$ ipython --no-banner

In [1]: import numpy as np

In [2]: np.set_printoptions(precision=2, suppress=True, linewidth=100, sign=" ")

In [3]: rnd = lambda a: np.round(a, 2) + 0

In [4]: W0 = np.load("block17.npy")

In [5]: print(W0)
[[ 0.5  0.5  0. ]
 [ 0.   1.   0. ]
 [ 0.   0.5  0.5]]

In [6]: # row-stochastic, so 1 is an eigenvalue

In [7]: vec = np.array([8, 5, 2])

In [8]: y = W0 @ vec

In [9]: coef, lr = np.zeros(3), 1 / np.linalg.norm(W0, 2) ** 2

In [10]: for i in range(12):
    ...:     coef -= lr * W0.T @ (W0 @ coef - y)
    ...:     if i % 2 == 0: print(i, round(np.linalg.norm(W0 @ coef - y), 2))
    ...: 
0 2.67
2 2.06
4 1.59
6 1.25
8 0.98
10 0.78

In [11]: print(rnd(coef))
[ 6.52  5.41  1.29]

In [12]: print(rnd(np.linalg.norm(W0[0] - W0[1])))
0.71

In [13]: print(rnd(np.linalg.norm(W0[0], 1)), rnd(np.linalg.norm(W0[0], np.inf)))
1.0 0.5

In [14]: gram = W0.T @ W0

In [15]: print(rnd(np.linalg.svd(W0, compute_uv=False) ** 2))
[ 1.59  0.25  0.16]

In [16]: print(np.diag(gram))
[ 0.25  1.5   0.25]

In [17]: print((W0 @ W0.T).shape)
(3, 3)

In [18]: print(np.allclose(gram, gram.T))
True

In [19]: mat = np.array([[0.38, 0.0, 0.62], [0.0, 0.25, 0.75], [0.25, 0.25, 0.5]])

In [20]: print(mat)
[[ 0.38  0.    0.62]
 [ 0.    0.25  0.75]
 [ 0.25  0.25  0.5 ]]

In [21]: # a transition matrix

In [22]: vec = np.array([3, -1, 0])

In [23]: y = mat @ vec

In [24]: print(rnd(y))
[ 1.14 -0.25  0.5 ]

In [25]: print(rnd(np.linalg.solve(mat.T, mat[1])))
[ 0.  1.  0.]

In [26]: print(rnd(np.linalg.solve(mat, y + mat[:, 2])))
[ 3. -1.  1.]

In [27]: ev, evecs = np.linalg.eig(mat)

In [28]: print(rnd(ev))
[ 1.    0.32 -0.19]

In [29]: print(rnd(np.sort(np.linalg.eigvals(mat @ mat))))
[ 0.04  0.1   1.  ]

In [30]: print(rnd(np.sort(np.linalg.eigvals(np.linalg.inv(mat)))))
[-5.17  1.    3.09]

In [31]: other = mat / np.linalg.norm(mat, axis=1, keepdims=True)

In [32]: gram = other @ other.T

In [33]: print(np.argwhere(np.triu(np.abs(gram) > 0.95, 1)))
[]

In [34]: print(rnd(np.linalg.norm(other, axis=1)))
[ 1.  1.  1.]

In [35]: f, r1 = mat[1], mat[0]

In [36]: print(rnd(f @ f))
0.62

In [37]: pr = (f @ r1) / (f @ f) * f

In [38]: print(rnd(r1 - pr))
[ 0.38 -0.19  0.06]

In [39]: print(rnd(np.outer(f, r1)))
[[ 0.    0.    0.  ]
 [ 0.1   0.    0.16]
 [ 0.29  0.    0.46]]
